>>> import numpy as np
>>> np.set_printoptions(precision=3, suppress=True, linewidth=120, legacy="1.25")
>>> rd = lambda a: np.round(a, 3) + 0
>>> feats = np.array([[1, -1, -1, 1, 1, -1, -1, 1],
...     [1, 1, -1, -1, -1, -1, 1, 1],
...     [1, -1, -1, 1, -1, 1, 1, -1],
...     [1, 1, 1, 1, 1, 1, 1, 1],
...     [1, -1, 1, -1, -1, 1, -1, 1]])
>>> A2 = feats[0, 0] * feats[1:] - np.outer(feats[1:, 0], feats[0])
>>> A2
array([[ 0,  2,  0, -2, -2,  0,  2,  0],
       [ 0,  0,  0,  0, -2,  2,  2, -2],
       [ 0,  2,  2,  0,  0,  2,  2,  0],
       [ 0,  0,  2, -2, -2,  2,  0,  0]])
>>> feats[:, 0] / feats[0, 0]
array([1., 1., 1., 1., 1.])
>>> u, v = A2[2], A2[3]
>>> u @ u
16
>>> u @ v
8
>>> p = (u @ v) / (u @ u) * u
>>> print((v - p) @ u)
0.0
>>> rd(np.linalg.norm(u + v) ** 2 + np.linalg.norm(u - v) ** 2)
64.0
>>> np.outer(u, v)
array([[ 0,  0,  0,  0,  0,  0,  0,  0],
       [ 0,  0,  4, -4, -4,  4,  0,  0],
       [ 0,  0,  4, -4, -4,  4,  0,  0],
       [ 0,  0,  0,  0,  0,  0,  0,  0],
       [ 0,  0,  0,  0,  0,  0,  0,  0],
       [ 0,  0,  4, -4, -4,  4,  0,  0],
       [ 0,  0,  4, -4, -4,  4,  0,  0],
       [ 0,  0,  0,  0,  0,  0,  0,  0]])
>>> v - p
array([ 0., -1.,  1., -2., -2.,  1., -1.,  0.])
>>> np.linalg.matrix_rank(np.outer(u, v))
1
>>> W1 = np.array([[1, 0, 0, 0, 2, 2],
...     [2, 1, 1, 2, 2, 2],
...     [1, 2, 2, 2, 2, 0],
...     [2, 0, 0, 0, 2, 1],
...     [1, 2, 1, 1, 0, 0],
...     [2, 2, 0, 1, 2, 0],
...     [0, 0, 0, 1, 1, 2],
...     [1, 2, 1, 2, 0, 1]])
>>> coef = np.array([8, 6, 0, 6, 5, 9])
>>> H = np.maximum(feats @ W1 + coef, 0)
>>> (H > 0).mean(axis=0)
array([1. , 1. , 0.4, 1. , 1. , 1. ])
>>> H
array([[ 8,  5,  0,  3,  2,  9],
       [ 6,  3,  0,  7,  4, 15],
       [ 8,  1,  0,  1,  8, 11],
       [18, 15,  5, 15, 16, 17],
       [ 8,  9,  1,  7,  6,  7]])
>>> (H > 0).astype(int)
array([[1, 1, 0, 1, 1, 1],
       [1, 1, 0, 1, 1, 1],
       [1, 1, 0, 1, 1, 1],
       [1, 1, 1, 1, 1, 1],
       [1, 1, 1, 1, 1, 1]])
>>> Z = np.array([[3, -1], [-2, 2], [0, 1], [1, -1], [3, -3], [-2, 1]])
>>> W1 @ Z
array([[ 5, -5],
       [ 8, -5],
       [ 7, -3],
       [10, -7],
       [ 0,  3],
       [ 9, -5],
       [ 0, -2],
       [-1,  3]])
>>> H @ Z
array([[  5,   2],
       [  1,  -4],
       [ 25, -20],
       [ 53, -29],
       [ 17,  -7]])
>>> (H @ Z).round(6).argmax(axis=1)
array([0, 0, 0, 0, 0])
>>> A2 = feats / np.sqrt((feats ** 2).mean(axis=1, keepdims=True))
>>> np.linalg.matrix_rank(feats - feats.mean(axis=1, keepdims=True))
4
>>> feats - feats.mean(axis=1, keepdims=True)
array([[ 1., -1., -1.,  1.,  1., -1., -1.,  1.],
       [ 1.,  1., -1., -1., -1., -1.,  1.,  1.],
       [ 1., -1., -1.,  1., -1.,  1.,  1., -1.],
       [ 0.,  0.,  0.,  0.,  0.,  0.,  0.,  0.],
       [ 1., -1.,  1., -1., -1.,  1., -1.,  1.]])
>>> G = feats.T @ feats
>>> np.allclose(G, G.T)
True
>>> rd(np.linalg.svd(feats, compute_uv=False) ** 2)
array([8., 8., 8., 8., 8.])
>>> print(np.trace(G), (feats ** 2).sum())
40 40
>>> np.linalg.matrix_rank(G)
5
>>> (feats @ feats.T).shape
(5, 5)
>>> np.diag(G)
array([5, 5, 5, 5, 5, 5, 5, 5])
>>> Z = np.array([[0, 2, 2, 2, 3, 0],
...     [2, 1, 1, 0, 0, 1],
...     [3, 1, 2, 0, 1, 0],
...     [1, 2, 2, 1, 2, 2],
...     [3, 0, 0, 2, 3, 0],
...     [1, 2, 2, 1, 0, 2]])
>>> rng = np.random.default_rng(94)
>>> mat = (rng.random((11, 6)) < 0.25) @ Z
>>> mat
array([[1, 4, 4, 3, 5, 2],
       [0, 0, 0, 0, 0, 0],
       [3, 3, 3, 1, 0, 3],
       [1, 4, 4, 3, 5, 2],
       [1, 2, 2, 1, 0, 2],
       [0, 0, 0, 0, 0, 0],
       [1, 2, 2, 1, 0, 2],
       [3, 2, 2, 4, 6, 0],
       [4, 2, 2, 3, 3, 2],
       [0, 0, 0, 0, 0, 0],
       [1, 2, 2, 1, 2, 2]])
>>> U, sig, Vh = np.linalg.svd(mat)
>>> np.argmax(sig[:-1] / (sig[1:] + 1e-6)) + 1
5
>>> A2 = U[:, :5] @ np.diag(sig[:5]) @ Vh[:5]
>>> rd(np.linalg.norm(mat - A2, 2)), rd(sig[5])
(0.0, 0.0)
>>> np.linalg.matrix_rank(A2)
5
>>> rd(A2)
array([[1., 4., 4., 3., 5., 2.],
       [0., 0., 0., 0., 0., 0.],
       [3., 3., 3., 1., 0., 3.],
       [1., 4., 4., 3., 5., 2.],
       [1., 2., 2., 1., 0., 2.],
       [0., 0., 0., 0., 0., 0.],
       [1., 2., 2., 1., 0., 2.],
       [3., 2., 2., 4., 6., 0.],
       [4., 2., 2., 3., 3., 2.],
       [0., 0., 0., 0., 0., 0.],
       [1., 2., 2., 1., 2., 2.]])
>>> print(rd(np.linalg.norm(mat - A2) / np.linalg.norm(mat)))
0.0
>>> U, sig, Vh = np.linalg.svd(mat)
>>> vecs = Vh[:(sig > 1e-8).sum()]
>>> x0 = mat[5] + 5 * mat[8] + rng.integers(2) * np.eye(6)[0]
>>> x0
array([21., 10., 10., 15., 15., 10.])
>>> rd(np.linalg.norm(x0 - vecs.T @ vecs @ x0))
0.0
>>> np.allclose(vecs.T @ vecs @ x0, x0)
True
>>> rd(np.diag(vecs.T @ vecs))
array([1. , 0.5, 0.5, 1. , 1. , 1. ])
>>> r = np.linalg.matrix_rank(mat)
>>> r
5
>>> ns = np.linalg.svd(mat)[2][r:].T
>>> np.linalg.matrix_rank(mat.T @ mat), np.linalg.matrix_rank(mat @ mat.T)
(5, 5)
>>> np.allclose(mat @ ns, 0)
True
>>> print([int(np.linalg.matrix_rank(np.delete(mat, i, axis=0))) for i in range(11)])
[5, 5, 4, 5, 5, 5, 5, 5, 5, 5, 5]
>>> A2 = np.array([[8, 8, 8], [7, 6, 2], [6, 5, 7], [4, 9, 2], [3, 8, 4], [8, 6, 2]])
>>> A2.T @ mat.T
array([[103,   0,  91, 103,  54,   0,  54,  84,  95,   0,  60],
       [131,   0,  84, 131,  51,   0,  51, 130, 117,   0,  67],
       [ 74,   0,  59,  74,  32,   0,  32,  74,  72,   0,  40]])
>>> np.einsum("ik,kj->ji", mat, A2)
array([[103,   0,  91, 103,  54,   0,  54,  84,  95,   0,  60],
       [131,   0,  84, 131,  51,   0,  51, 130, 117,   0,  67],
       [ 74,   0,  59,  74,  32,   0,  32,  74,  72,   0,  40]])
>>> print(np.einsum("ij,ij->i", mat, mat))
[71  0 37 71 14  0 14 69 46  0 18]
>>> np.einsum("ij->j", mat)
array([15, 21, 21, 17, 21, 15])
>>> np.einsum("ik,kj->ij", mat, A2)
array([[103, 131,  74],
       [  0,   0,   0],
       [ 91,  84,  59],
       [103, 131,  74],
       [ 54,  51,  32],
       [  0,   0,   0],
       [ 54,  51,  32],
       [ 84, 130,  74],
       [ 95, 117,  72],
       [  0,   0,   0],
       [ 60,  67,  40]])
>>> np.vstack([mat, A2.T]).shape
(14, 6)
